In [1]: import numpy as np

In [2]: np.set_printoptions(suppress=True, linewidth=160)

In [3]: tidy = lambda a: np.round(a, 2) + 0

In [4]: F = np.loadtxt("test12.csv", delimiter=",")

In [5]: print(tidy(F))
[[ 1.    0.    0.    0.    0.    0.    0.    0.    0.    0.  ]
 [ 0.    1.    0.    0.    0.    0.    0.    0.    0.    0.  ]
 [ 0.    0.    1.    0.    0.    0.    0.    0.    0.    0.  ]
 [ 0.    0.    0.    1.    0.    0.    0.    0.    0.    0.  ]
 [ 0.    0.    0.    0.    1.    0.    0.    0.    0.    0.  ]
 [ 0.    0.    0.    0.    0.    1.    0.    0.    0.    0.  ]
 [ 0.    0.    0.    0.    0.    0.   -0.5   0.    0.    0.87]
 [ 0.    0.    0.    0.    0.    0.    0.    1.    0.    0.  ]
 [ 0.    0.    0.    0.    0.    0.    0.    0.    1.    0.  ]
 [ 0.    0.    0.    0.    0.    0.   -0.87  0.    0.   -0.5 ]]

In [6]: tidy(np.linalg.norm(F, axis=0))
Out[6]: array([1., 1., 1., 1., 1., 1., 1., 1., 1., 1.])

In [7]: print(tidy(np.linalg.svd(F, compute_uv=False)))
[1. 1. 1. 1. 1. 1. 1. 1. 1. 1.]

In [8]: tidy(np.linalg.pinv(F))
Out[8]: 
array([[ 1.  ,  0.  ,  0.  ,  0.  ,  0.  ,  0.  ,  0.  ,  0.  ,  0.  ,  0.  ],
       [ 0.  ,  1.  ,  0.  ,  0.  ,  0.  ,  0.  ,  0.  ,  0.  ,  0.  ,  0.  ],
       [ 0.  ,  0.  ,  1.  ,  0.  ,  0.  ,  0.  ,  0.  ,  0.  ,  0.  ,  0.  ],
       [ 0.  ,  0.  ,  0.  ,  1.  ,  0.  ,  0.  ,  0.  ,  0.  ,  0.  ,  0.  ],
       [ 0.  ,  0.  ,  0.  ,  0.  ,  1.  ,  0.  ,  0.  ,  0.  ,  0.  ,  0.  ],
       [ 0.  ,  0.  ,  0.  ,  0.  ,  0.  ,  1.  ,  0.  ,  0.  ,  0.  ,  0.  ],
       [ 0.  ,  0.  ,  0.  ,  0.  ,  0.  ,  0.  , -0.5 ,  0.  ,  0.  , -0.87],
       [ 0.  ,  0.  ,  0.  ,  0.  ,  0.  ,  0.  ,  0.  ,  1.  ,  0.  ,  0.  ],
       [ 0.  ,  0.  ,  0.  ,  0.  ,  0.  ,  0.  ,  0.  ,  0.  ,  1.  ,  0.  ],
       [ 0.  ,  0.  ,  0.  ,  0.  ,  0.  ,  0.  ,  0.87,  0.  ,  0.  , -0.5 ]])

In [9]: tidy(F.T @ F)
Out[9]: 
array([[1., 0., 0., 0., 0., 0., 0., 0., 0., 0.],
       [0., 1., 0., 0., 0., 0., 0., 0., 0., 0.],
       [0., 0., 1., 0., 0., 0., 0., 0., 0., 0.],
       [0., 0., 0., 1., 0., 0., 0., 0., 0., 0.],
       [0., 0., 0., 0., 1., 0., 0., 0., 0., 0.],
       [0., 0., 0., 0., 0., 1., 0., 0., 0., 0.],
       [0., 0., 0., 0., 0., 0., 1., 0., 0., 0.],
       [0., 0., 0., 0., 0., 0., 0., 1., 0., 0.],
       [0., 0., 0., 0., 0., 0., 0., 0., 1., 0.],
       [0., 0., 0., 0., 0., 0., 0., 0., 0., 1.]])

In [10]: O, r_ = np.linalg.qr(F)

In [11]: np.trace(O @ O.T)
Out[11]: np.float64(10.0)

In [12]: print(np.allclose(r_.T @ r_, F.T @ F))
True

In [13]: r0 = np.array([-7, 5, 4])

In [14]: np.polyval(r0, F[2])
Out[14]: array([4., 4., 2., 4., 4., 4., 4., 4., 4., 4.])

In [15]: blk = np.stack([F, 2 * F, F[::-1]])

In [16]: np.einsum("bij,cij->bc", blk, blk)
Out[16]: 
array([[10., 20.,  0.],
       [20., 40.,  0.],
       [ 0.,  0., 10.]])

In [17]: np.linalg.matrix_rank(blk.reshape(3, -1))
Out[17]: np.int64(2)

In [18]: blk.shape
Out[18]: (3, 10, 10)

In [19]: tidy(np.linalg.norm(blk, axis=(1, 2)))
Out[19]: array([3.16, 6.32, 3.16])

In [20]: tidy(np.linalg.det(blk))
Out[20]: array([   1., 1024.,   -1.])

In [21]: print(np.linalg.matrix_rank(blk))
[10 10 10]
